% python3 -q
>>> import numpy as np
>>> np.set_printoptions(suppress=True, linewidth=120)
>>> W0 = np.load("case18.npy")
>>> print(W0)
[[ 6.   1.5 -0.7 -2.3]
 [ 2.   0.4  0.3 -1.2]
 [-8.  -1.7 -0.4 -0.9]]
>>> other = W0 / np.sqrt((W0 ** 2).mean(axis=1, keepdims=True))
>>> print(np.round(np.linalg.norm(other, axis=1), 3))
[2. 2. 2.]
>>> print(np.linalg.matrix_rank(W0 - W0.mean(axis=1, keepdims=True)))
3
>>> print(np.linalg.matrix_rank(other) == np.linalg.matrix_rank(W0))
True
>>> other = W0 / np.linalg.norm(W0, axis=1)
Traceback (most recent call last):
  File "<python-input-8>", line 1, in <module>
    other = W0 / np.linalg.norm(W0, axis=1)
            ~~~^~~~~~~~~~~~~~~~~~~~~~~~~~~~
ValueError: operands could not be broadcast together with shapes (3,4) (3,) 
>>> other = W0 / np.linalg.norm(W0, axis=1, keepdims=True)
>>> C2 = other @ other.T
>>> print(np.argwhere(np.triu(np.abs(C2) > 0.95, 1)))
[[0 1]]
>>> print((np.abs(C2) > 0.9).astype(int))
[[1 1 0]
 [1 1 0]
 [0 0 1]]
>>> print(round(float(np.degrees(np.arccos(np.clip(C2[1, 2], -1, 1)))), 3))
143.13
>>> print(np.round(np.linalg.norm(other, axis=1), 3))
[1. 1. 1.]
>>> feats = np.loadtxt("dump.csv", delimiter=",")
>>> print(feats.round(3))
[[ 0.083  0.083  0.083 -0.25 ]
 [ 0.083  0.083  0.083 -0.25 ]
 [ 0.083  0.083  0.083 -0.25 ]
 [-0.25  -0.25  -0.25   0.75 ]]
>>> # rows 0 and 1 are equal
>>> U, sv, vt = np.linalg.svd(feats)
>>> print(np.argmax(sv[:-1] / (sv[1:] + 1e-6)) + 1)
1
>>> other = U[:, :1] @ np.diag(sv[:1]) @ vt[:1]
>>> print(np.round(np.linalg.norm(feats - other) / np.linalg.norm(feats), 3))
0.0
>>> print(np.linalg.matrix_rank(feats, rtol=0.05))
1
>>> vals, evecs = np.linalg.eigh(feats)
>>> print(np.round(evecs.T @ evecs, 3) + 0)
[[1. 0. 0. 0.]
 [0. 1. 0. 0.]
 [0. 0. 1. 0.]
 [0. 0. 0. 1.]]
>>> print(np.round(np.linalg.svd(feats, compute_uv=False), 3) + 0)
[1. 0. 0. 0.]
>>> print(np.round(np.linalg.eigvalsh(feats @ feats), 3) + 0)
[0. 0. 0. 1.]
>>> print(vals.round(3) + 0)
[0. 0. 0. 1.]
>>> rng = np.random.default_rng(9034)
>>> idx = rng.permutation(4)
>>> print(idx)
[3 0 2 1]
>>> other = feats[idx][:, idx]
>>> print(np.round(np.linalg.det(other), 3), round(float(np.linalg.det(feats[idx])), 3))
0.0 0.0
>>> print(np.trace(other))
1.0
>>> arr = np.load("block11.npy")
>>> print(arr)
[[ 0 -2  0  0 -5]
 [ 2  0  0  0  0]
 [-3  0  0  1  0]]
>>> f, g = arr[0], arr[2]
>>> print(f @ f)
29
>>> pr = (f @ g) / (f @ f) * f
>>> print(np.round(np.linalg.norm(f + g) ** 2 + np.linalg.norm(f - g) ** 2, 3))
78.0
>>> print(np.outer(f, g))
[[ 0  0  0  0  0]
 [ 6  0  0 -2  0]
 [ 0  0  0  0  0]
 [ 0  0  0  0  0]
 [15  0  0 -5  0]]
>>> print(np.linalg.matrix_rank(np.outer(f, g)))
1
>>> mat = np.load("run16.npy")
>>> print(mat)
[[ 0.865  5.864  2.674]
 [ 1.997 -0.824 -1.032]
 [-1.154  1.166  0.626]
 [-0.022 -0.454 -2.319]
 [ 0.509  2.62  -0.087]
 [ 4.285 -2.369 -4.804]
 [-2.372 -3.107 -1.689]
 [ 2.042 -2.198 -0.04 ]
 [-2.7    5.136  0.123]
 [ 0.282  0.676 -2.631]
 [-3.479  0.946  0.469]
 [ 1.882 -1.749 -2.388]
 [-2.05   0.369 -0.79 ]
 [-0.899 -4.723 -0.929]
 [-1.427  3.864  3.81 ]
 [-3.253  1.116 -0.07 ]
 [-2.024 -4.667  0.06 ]
 [-2.273  2.96   0.299]
 [-2.422  2.686  2.751]
 [ 2.01   0.    -1.817]
 [-0.632 -3.    -0.025]
 [-0.588  4.586  0.1  ]
 [-1.6    1.866  0.619]]
>>> x0 = np.array([-5, -4, -5])
>>> rhs = mat @ x0
>>> print(np.round(np.linalg.pinv(mat) @ mat, 3) + 0)
[[1. 0. 0.]
 [0. 1. 0.]
 [0. 0. 1.]]
>>> rhs = rhs + 0.05 * rng.normal(size=23)
>>> print(rhs.round(3))
[-41.122  -1.59   -2.045  13.5   -12.673  11.974  32.718  -1.167  -7.673   9.018  11.292   9.493  12.748  27.971
 -27.384  12.175  28.427  -1.934 -12.398  -1.     15.338 -15.853  -2.565]
>>> b, *_ = np.linalg.lstsq(mat, rhs)
>>> print(np.round(mat.T @ (rhs - mat @ b), 3) + 0)
[0. 0. 0.]
>>> print(b.round(3))
[-5.003 -3.999 -4.991]
>>> print([round(float(np.linalg.norm(np.linalg.solve(mat.T @ mat + lam * np.eye(3), mat.T @ rhs))), 2) for lam in (0, 1, 10, 100)])
[8.12, 8.0, 7.09, 3.87]
>>> basis = mat[[6, 18]].astype(float)
>>> for _ in range(5):
...     idx = np.linalg.norm(mat[:, None] - basis, axis=-1).argmin(axis=1)
...     basis = np.array([mat[idx == j].mean(axis=0) for j in range(2)])
... 
>>> print(idx)
[1 0 1 0 1 0 0 0 1 0 1 0 1 0 1 1 0 1 1 0 0 1 1]
>>> print(np.abs(basis[1] - basis[0]).argmax())
1
>>> print(np.bincount(idx))
[11 12]
>>> print(basis.round(3))
[[ 0.595 -2.038 -1.601]
 [-1.631  2.765  0.877]]
>>> E = np.array([[-6, 0, 6, 2], [0, 9, 0, -4], [1, 6, -1, -2], [2, -7, -2, -2]])
>>> print(np.unravel_index(np.abs(E).argmax(), E.shape))
(np.int64(1), np.int64(1))
>>> print(np.linalg.matrix_rank(E))
3
>>> print(E.sum(axis=1))
[ 2  5  4 -9]
>>> E[4]
Traceback (most recent call last):
  File "<python-input-63>", line 1, in <module>
    E[4]
    ~^^^
IndexError: index 4 is out of bounds for axis 0 with size 4
>>> E[:, 4]
Traceback (most recent call last):
  File "<python-input-64>", line 1, in <module>
    E[:, 4]
    ~^^^^^^
IndexError: index 4 is out of bounds for axis 1 with size 4
>>> print(E.sum(axis=0))
[-3  8  3 -6]
>>> x0 = np.array([1, 4, -5, 2])
>>> a = np.maximum(E @ x0, 0)
>>> print(np.flatnonzero(a > 1e-9))
[1 2]
>>> print(np.maximum(E @ (3 * x0), 0))
[ 0 84 78  0]
>>> print(E.T @ a)
[  26  408  -26 -164]
>>> print(np.round(np.abs(np.linalg.eigvals(E)).max(), 3))
11.367
>>> print(np.trace(E))
0
>>> print(np.allclose(E @ E.T, E.T @ E))
False
>>> print(np.linalg.matrix_power(E, 3))
[[-378  118  378  152]
 [   0 1225    0 -412]
 [  45  736  -45 -260]
 [ 206 -721 -206   92]]
>>> print(np.round(np.sort(np.abs(np.linalg.eigvals(E))), 3) + 0)
[ 0.     3.216  8.151 11.367]
